$ python -q
>>> import numpy as np
>>> np.set_printoptions(precision=1, suppress=True, linewidth=200, sign=" ")
>>> def tidy(a):
...     return np.round(a, 1) + 0
... 
>>> W0 = np.array([[-8, -9, 1],
...     [-6, 6, 9],
...     [2, 2, 5],
...     [8, 8, -4],
...     [-6, -9, 0],
...     [3, 2, 1]])
>>> W0[4] = W0[3]
>>> W0
array([[-8, -9,  1],
       [-6,  6,  9],
       [ 2,  2,  5],
       [ 8,  8, -4],
       [ 8,  8, -4],
       [ 3,  2,  1]])
>>> other = W0 / np.linalg.norm(W0, axis=1, keepdims=True)
>>> cov = other @ other.T
>>> tidy(np.linalg.norm(other, axis=1))
array([ 1.,  1.,  1.,  1.,  1.,  1.])
>>> tidy(cov[2])
array([-0.4,  0.6,  1. ,  0.2,  0.2,  0.7])
>>> np.argwhere(np.triu(np.abs(cov) > 0.95, 1))
array([[ 0,  3],
       [ 0,  4],
       [ 3,  4]])
>>> tidy(np.degrees(np.arccos(np.clip(cov[2, 3], -1, 1))))
np.float64(80.0)
>>> (np.abs(cov) > 0.9).astype(int)
array([[ 1,  0,  0,  1,  1,  1],
       [ 0,  1,  0,  0,  0,  0],
       [ 0,  0,  1,  0,  0,  0],
       [ 1,  0,  0,  1,  1,  0],
       [ 1,  0,  0,  1,  1,  0],
       [ 1,  0,  0,  0,  0,  1]])
>>> r0, v = W0[1], W0[5]
>>> r0 @ r0
np.int64(153)
>>> r0 @ v
np.int64(3)
>>> pr = (r0 @ v) / (r0 @ r0) * r0
>>> tidy(v - pr)
array([ 3.1,  1.9,  0.8])
>>> np.linalg.matrix_rank(np.outer(r0, v))
np.int64(1)
>>> tidy(np.linalg.norm(r0 + v) ** 2 + np.linalg.norm(r0 - v) ** 2)
np.float64(334.0)
>>> tidy((v - pr) @ r0)
np.float64(0.0)
>>> np.outer(r0, v)
array([[-18, -12,  -6],
       [ 18,  12,   6],
       [ 27,  18,   9]])
>>> def softmax(z):
...     e = np.exp(z - z.max(axis=-1, keepdims=True))
...     return e / e.sum(axis=-1, keepdims=True)
... 
>>> tidy(softmax(10 * W0[1]))
array([ 0.,  0.,  1.])
>>> S = W0 @ W0.T / np.sqrt(3)
>>> tidy(softmax(S + np.triu(np.full(S.shape, -np.inf), 1)))
array([[ 1. ,  0. ,  0. ,  0. ,  0. ,  0. ],
       [ 0. ,  1. ,  0. ,  0. ,  0. ,  0. ],
       [ 0. ,  1. ,  0. ,  0. ,  0. ,  0. ],
       [ 0. ,  0. ,  0. ,  1. ,  0. ,  0. ],
       [ 0. ,  0. ,  0. ,  0.5,  0.5,  0. ],
       [ 0. ,  0. ,  0. ,  0.5,  0.5,  0. ]])
